In [1]: import numpy as np

In [2]: np.set_printoptions(suppress=True, linewidth=120)

In [3]: J = np.loadtxt("dump.csv", delimiter=",")

In [4]: J
Out[4]: 
array([[ 0.,  0.,  0.,  5.],
       [ 0.,  0., -4.,  0.],
       [ 0., -4.,  0.,  0.],
       [ 5.,  0.,  0.,  0.]])

In [5]: J @ J.T
Out[5]: 
array([[25.,  0.,  0.,  0.],
       [ 0., 16.,  0.,  0.],
       [ 0.,  0., 16.,  0.],
       [ 0.,  0.,  0., 25.]])

In [6]: np.round(np.linalg.norm(J, axis=0), 3)
Out[6]: array([5., 4., 4., 5.])

In [7]: np.round(np.linalg.pinv(J), 3)
Out[7]: 
array([[ 0.  ,  0.  ,  0.  ,  0.2 ],
       [ 0.  ,  0.  , -0.25,  0.  ],
       [ 0.  , -0.25,  0.  ,  0.  ],
       [ 0.2 ,  0.  ,  0.  ,  0.  ]])

In [8]: vals, V = np.linalg.eig(J)

In [9]: np.round(np.sort(np.linalg.eigvals(J.T)), 3)
Out[9]: array([-5., -4.,  4.,  5.])

In [10]: np.round(np.sort(np.linalg.eigvals(np.linalg.inv(J))), 3)
Out[10]: array([-0.25, -0.2 ,  0.2 ,  0.25])

In [11]: vals.round(3)
Out[11]: array([ 5., -5.,  4., -4.])

In [12]: np.prod(vals)
Out[12]: np.float64(400.0)

In [13]: q, r_ = np.linalg.qr(J)

In [14]: abs(r_[0, 0]), np.round(np.linalg.norm(J[:, 0]), 3)
Out[14]: (np.float64(5.0), np.float64(5.0))

In [15]: np.trace(q @ q.T)
Out[15]: np.float64(4.0)

In [16]: r_
Out[16]: 
array([[-5.,  0.,  0.,  0.],
       [ 0., -4.,  0.,  0.],
       [ 0.,  0., -4.,  0.],
       [ 0.,  0.,  0., -5.]])

In [17]: q.shape, r_.shape
Out[17]: ((4, 4), (4, 4))

In [18]: P = np.triu(np.array([[1, 4, 1, 3], [4, 2, 1, 3], [5, 1, 1, 1], [5, 0, 1, 5]]), 1) + np.eye(4)

In [19]: M2 = P @ J @ np.linalg.inv(P)

In [20]: np.trace(M2), np.trace(J)
Out[20]: (np.float64(0.0), np.float64(0.0))

In [21]: np.linalg.matrix_rank(M2)
Out[21]: np.int64(4)

In [22]: P @ J - J @ P
Out[22]: 
array([[ 15.,  -4., -16.,   0.],
       [ 15.,  -4.,   0.,   4.],
       [  5.,   0.,   4.,  12.],
       [  0., -20.,  -5., -15.]])

In [23]: np.round(np.linalg.det(M2), 3)
Out[23]: np.float64(400.0)
